>>> import numpy as np
>>> np.set_printoptions(precision=2, suppress=True, linewidth=120)
>>> tidy = lambda a: np.round(a, 2) + 0
>>> J = np.load("sample16.npy")
>>> J
array([[0., 1., 1., 1., 1., 1., 1., 1., 1., 1., 1., 1.],
       [1., 0., 1., 1., 1., 1., 1., 1., 1., 1., 1., 1.],
       [1., 1., 0., 1., 1., 1., 1., 1., 1., 1., 1., 1.],
       [1., 1., 1., 0., 1., 1., 1., 1., 1., 1., 1., 1.],
       [1., 1., 1., 1., 0., 1., 1., 1., 1., 1., 1., 1.],
       [1., 1., 1., 1., 1., 0., 1., 1., 1., 1., 1., 1.],
       [1., 1., 1., 1., 1., 1., 0., 1., 1., 1., 1., 1.],
       [1., 1., 1., 1., 1., 1., 1., 0., 1., 1., 1., 1.],
       [1., 1., 1., 1., 1., 1., 1., 1., 0., 1., 1., 1.],
       [1., 1., 1., 1., 1., 1., 1., 1., 1., 0., 1., 1.],
       [1., 1., 1., 1., 1., 1., 1., 1., 1., 1., 0., 1.],
       [1., 1., 1., 1., 1., 1., 1., 1., 1., 1., 1., 0.]])
>>> u = np.array([2, -2, 0, 2, -1, 0, -1, 0, -1, 2, 1, 1])
>>> Y = J + np.outer(u, np.eye(12)[1])
>>> np.linalg.matrix_rank(np.linalg.inv(Y) - np.linalg.inv(J), tol=1e-8)
np.int64(1)
>>> np.linalg.matrix_rank(Y - J)
np.int64(1)
>>> Y
array([[ 0.,  3.,  1.,  1.,  1.,  1.,  1.,  1.,  1.,  1.,  1.,  1.],
       [ 1., -2.,  1.,  1.,  1.,  1.,  1.,  1.,  1.,  1.,  1.,  1.],
       [ 1.,  1.,  0.,  1.,  1.,  1.,  1.,  1.,  1.,  1.,  1.,  1.],
       [ 1.,  3.,  1.,  0.,  1.,  1.,  1.,  1.,  1.,  1.,  1.,  1.],
       [ 1.,  0.,  1.,  1.,  0.,  1.,  1.,  1.,  1.,  1.,  1.,  1.],
       [ 1.,  1.,  1.,  1.,  1.,  0.,  1.,  1.,  1.,  1.,  1.,  1.],
       [ 1.,  0.,  1.,  1.,  1.,  1.,  0.,  1.,  1.,  1.,  1.,  1.],
       [ 1.,  1.,  1.,  1.,  1.,  1.,  1.,  0.,  1.,  1.,  1.,  1.],
       [ 1.,  0.,  1.,  1.,  1.,  1.,  1.,  1.,  0.,  1.,  1.,  1.],
       [ 1.,  3.,  1.,  1.,  1.,  1.,  1.,  1.,  1.,  0.,  1.,  1.],
       [ 1.,  2.,  1.,  1.,  1.,  1.,  1.,  1.,  1.,  1.,  0.,  1.],
       [ 1.,  2.,  1.,  1.,  1.,  1.,  1.,  1.,  1.,  1.,  1.,  0.]])
>>> tidy(np.linalg.det(Y) / np.linalg.det(J)), tidy(1 + np.linalg.solve(J, u)[1])
(np.float64(3.27), np.float64(3.27))
>>> w, V = np.linalg.eigh(J)
>>> tidy(w)
array([-1., -1., -1., -1., -1., -1., -1., -1., -1., -1., -1., 11.])
>>> w.sum(), np.trace(J)
(np.float64(0.0), np.float64(0.0))
>>> tidy(np.linalg.svd(J, compute_uv=False))
array([11.,  1.,  1.,  1.,  1.,  1.,  1.,  1.,  1.,  1.,  1.,  1.])
>>> tidy(V.T @ V)
array([[1., 0., 0., 0., 0., 0., 0., 0., 0., 0., 0., 0.],
       [0., 1., 0., 0., 0., 0., 0., 0., 0., 0., 0., 0.],
       [0., 0., 1., 0., 0., 0., 0., 0., 0., 0., 0., 0.],
       [0., 0., 0., 1., 0., 0., 0., 0., 0., 0., 0., 0.],
       [0., 0., 0., 0., 1., 0., 0., 0., 0., 0., 0., 0.],
       [0., 0., 0., 0., 0., 1., 0., 0., 0., 0., 0., 0.],
       [0., 0., 0., 0., 0., 0., 1., 0., 0., 0., 0., 0.],
       [0., 0., 0., 0., 0., 0., 0., 1., 0., 0., 0., 0.],
       [0., 0., 0., 0., 0., 0., 0., 0., 1., 0., 0., 0.],
       [0., 0., 0., 0., 0., 0., 0., 0., 0., 1., 0., 0.],
       [0., 0., 0., 0., 0., 0., 0., 0., 0., 0., 1., 0.],
       [0., 0., 0., 0., 0., 0., 0., 0., 0., 0., 0., 1.]])
>>> (w > 1e-8).sum(), (w < -1e-8).sum()
(np.int64(1), np.int64(11))
>>> np.abs(V[:, -1]).round(6).argmax()
np.int64(0)
>>> tidy(np.linalg.eigvalsh(J @ J))
array([  1.,   1.,   1.,   1.,   1.,   1.,   1.,   1.,   1.,   1.,   1., 121.])
>>> [round(float(x), 2) for x in np.linalg.svd(J, compute_uv=False)[:3]]
[11.0, 1.0, 1.0]
>>> np.linalg.cond(J) > 100
np.False_
>>> np.trace(J)
np.float64(0.0)
>>> tidy(np.sort(np.abs(np.linalg.eigvals(J))))
array([ 1.,  1.,  1.,  1.,  1.,  1.,  1.,  1.,  1.,  1.,  1., 11.])
>>> tidy(np.linalg.matrix_power(J, 4))
array([[1221., 1220., 1220., 1220., 1220., 1220., 1220., 1220., 1220., 1220., 1220., 1220.],
       [1220., 1221., 1220., 1220., 1220., 1220., 1220., 1220., 1220., 1220., 1220., 1220.],
       [1220., 1220., 1221., 1220., 1220., 1220., 1220., 1220., 1220., 1220., 1220., 1220.],
       [1220., 1220., 1220., 1221., 1220., 1220., 1220., 1220., 1220., 1220., 1220., 1220.],
       [1220., 1220., 1220., 1220., 1221., 1220., 1220., 1220., 1220., 1220., 1220., 1220.],
       [1220., 1220., 1220., 1220., 1220., 1221., 1220., 1220., 1220., 1220., 1220., 1220.],
       [1220., 1220., 1220., 1220., 1220., 1220., 1221., 1220., 1220., 1220., 1220., 1220.],
       [1220., 1220., 1220., 1220., 1220., 1220., 1220., 1221., 1220., 1220., 1220., 1220.],
       [1220., 1220., 1220., 1220., 1220., 1220., 1220., 1220., 1221., 1220., 1220., 1220.],
       [1220., 1220., 1220., 1220., 1220., 1220., 1220., 1220., 1220., 1221., 1220., 1220.],
       [1220., 1220., 1220., 1220., 1220., 1220., 1220., 1220., 1220., 1220., 1221., 1220.],
       [1220., 1220., 1220., 1220., 1220., 1220., 1220., 1220., 1220., 1220., 1220., 1221.]])
>>> np.allclose(J, J.T)
True
>>> W0 = np.load("test16.npy")
>>> W0
array([[ -2,  -2,  -2,  -2,  -2,  -2,  -2,  -2,  -2],
       [ -2,  -4,  -4,  -4,  -4,  -4,  -4,  -4,  -4],
       [ -2,  -4,  -6,  -6,  -6,  -6,  -6,  -6,  -6],
       [ -2,  -4,  -6,  -8,  -8,  -8,  -8,  -8,  -8],
       [ -2,  -4,  -6,  -8, -10, -10, -10, -10, -10],
       [ -2,  -4,  -6,  -8, -10, -12, -12, -12, -12],
       [ -2,  -4,  -6,  -8, -10, -12, -14, -14, -14],
       [ -2,  -4,  -6,  -8, -10, -12, -14, -16, -16],
       [ -2,  -4,  -6,  -8, -10, -12, -14, -16, -18]])
>>> vec = np.array([2, 1, 0, 0, 0, 0, 0, 2, 0])
>>> target = W0 @ vec
>>> target
array([-10, -16, -20, -24, -28, -32, -36, -40, -40])
>>> tidy(np.linalg.solve(W0.T, W0[1]))
array([0., 1., 0., 0., 0., 0., 0., 0., 0.])
>>> tidy(np.linalg.solve(W0, W0[:, 0]))
array([1., 0., 0., 0., 0., 0., 0., 0., 0.])
